$ python -q
>>> import numpy as np
>>> np.set_printoptions(suppress=True, linewidth=140)
>>> rnd = lambda a: np.round(a, 4) + 0
>>> m1 = np.load("a.npy")
>>> m1
array([[13,  0,  0,  0, 14,  0,  5],
       [13,  0,  0,  0, 11,  0,  0],
       [22,  4,  0,  0, 17,  6,  1],
       [10,  0,  0,  0,  8,  0,  0],
       [22,  6,  0,  0, 14,  6,  0],
       [25,  7,  0,  0, 17,  8,  0],
       [19,  5,  2,  0, 11,  4,  0],
       [16,  0,  0,  0, 14,  2,  2],
       [16,  0,  0,  0, 17,  2,  7],
       [16,  4,  5,  0,  8,  2,  0],
       [19,  5,  2,  0, 11,  4,  0],
       [13,  1,  2,  0,  8,  0,  0],
       [16,  0,  0,  0, 14,  2,  2]])
>>> blk = np.stack([m1, -1 * m1, m1[::-1]])
>>> np.einsum("bij,cij->bc", blk, blk)
array([[ 6624, -6624,  6127],
       [-6624,  6624, -6127],
       [ 6127, -6127,  6624]])
>>> rnd(np.linalg.norm(blk, axis=(1, 2)))
array([81.388, 81.388, 81.388])
>>> blk.sum(axis=0)
array([[16,  0,  0,  0, 14,  2,  2],
       [13,  1,  2,  0,  8,  0,  0],
       [19,  5,  2,  0, 11,  4,  0],
       [16,  4,  5,  0,  8,  2,  0],
       [16,  0,  0,  0, 17,  2,  7],
       [16,  0,  0,  0, 14,  2,  2],
       [19,  5,  2,  0, 11,  4,  0],
       [25,  7,  0,  0, 17,  8,  0],
       [22,  6,  0,  0, 14,  6,  0],
       [10,  0,  0,  0,  8,  0,  0],
       [22,  4,  0,  0, 17,  6,  1],
       [13,  0,  0,  0, 11,  0,  0],
       [13,  0,  0,  0, 14,  0,  5]])
>>> out = np.array([[-8, 9, 2],
...     [-2, -9, -6],
...     [-5, -1, -9],
...     [6, -3, 6],
...     [-8, -5, -1],
...     [-9, -7, 8],
...     [5, -7, 9]])
>>> np.linalg.matrix_rank(np.vstack([m1, out.T]))
np.int64(7)
>>> m1 @ out
array([[-191,   12,   57],
       [-192,   62,   15],
       [-369,   28,   60],
       [-144,   50,   12],
       [-354,   32,   42],
       [-422,   21,   55],
       [-296,   41,   11],
       [-248,   46,   52],
       [-247,   -4,   94],
       [-243,   49,  -29],
       [-296,   41,   11],
       [-180,   66,   -6],
       [-248,   46,   52]])
>>> np.linalg.matrix_rank(m1 @ out)
np.int64(3)
>>> u, g = m1[7], m1[6]
>>> u @ u
np.int64(460)
>>> u @ g
np.int64(466)
>>> pr = (u @ g) / (u @ u) * u
>>> rnd(np.linalg.norm(u + g) ** 2 + np.linalg.norm(u - g) ** 2)
np.float64(1974.0)
>>> rnd((g - pr) @ u)
np.float64(0.0)
>>> rnd(pr)
array([16.2087,  0.    ,  0.    ,  0.    , 14.1826,  2.0261,  2.0261])
>>> t = np.radians(15)
>>> Rm = np.eye(7)
>>> Rm[6, 6] = Rm[4, 4] = np.cos(t)
>>> Rm[6, 4], Rm[4, 6] = -np.sin(t), np.sin(t)
>>> rnd(Rm)
array([[ 1.    ,  0.    ,  0.    ,  0.    ,  0.    ,  0.    ,  0.    ],
       [ 0.    ,  1.    ,  0.    ,  0.    ,  0.    ,  0.    ,  0.    ],
       [ 0.    ,  0.    ,  1.    ,  0.    ,  0.    ,  0.    ,  0.    ],
       [ 0.    ,  0.    ,  0.    ,  1.    ,  0.    ,  0.    ,  0.    ],
       [ 0.    ,  0.    ,  0.    ,  0.    ,  0.9659,  0.    ,  0.2588],
       [ 0.    ,  0.    ,  0.    ,  0.    ,  0.    ,  1.    ,  0.    ],
       [ 0.    ,  0.    ,  0.    ,  0.    , -0.2588,  0.    ,  0.9659]])
>>> out = m1 @ Rm.T
>>> rnd(np.abs(out - m1).max(axis=0))
array([0.    , 0.    , 0.    , 0.    , 1.2325, 0.    , 4.6384])
>>> rnd(np.linalg.det(Rm)), rnd(np.trace(Rm))
(np.float64(1.0), np.float64(6.9319))
>>> mat = np.load("m.npy")
>>> rnd(mat)
array([[ 0.9929, -0.0213, -0.0071, -0.0355, -0.0496, -0.0071, -0.0638, -0.0638, -0.0355, -0.0213],
       [-0.0213,  0.9362, -0.0213, -0.1064, -0.1489, -0.0213, -0.1915, -0.1915, -0.1064, -0.0638],
       [-0.0071, -0.0213,  0.9929, -0.0355, -0.0496, -0.0071, -0.0638, -0.0638, -0.0355, -0.0213],
       [-0.0355, -0.1064, -0.0355,  0.8227, -0.2482, -0.0355, -0.3191, -0.3191, -0.1773, -0.1064],
       [-0.0496, -0.1489, -0.0496, -0.2482,  0.6525, -0.0496, -0.4468, -0.4468, -0.2482, -0.1489],
       [-0.0071, -0.0213, -0.0071, -0.0355, -0.0496,  0.9929, -0.0638, -0.0638, -0.0355, -0.0213],
       [-0.0638, -0.1915, -0.0638, -0.3191, -0.4468, -0.0638,  0.4255, -0.5745, -0.3191, -0.1915],
       [-0.0638, -0.1915, -0.0638, -0.3191, -0.4468, -0.0638, -0.5745,  0.4255, -0.3191, -0.1915],
       [-0.0355, -0.1064, -0.0355, -0.1773, -0.2482, -0.0355, -0.3191, -0.3191,  0.8227, -0.1064],
       [-0.0213, -0.0638, -0.0213, -0.1064, -0.1489, -0.0213, -0.1915, -0.1915, -0.1064,  0.9362]])
>>> u = np.array([1, 0, 1, 0, 2, 3, 3, 0, 1, 1])
>>> out = mat + np.outer(u, np.eye(10)[5])
>>> rnd(np.linalg.det(out) / np.linalg.det(mat)), rnd(1 + np.linalg.solve(mat, u)[5])
(np.float64(3.617), np.float64(3.617))
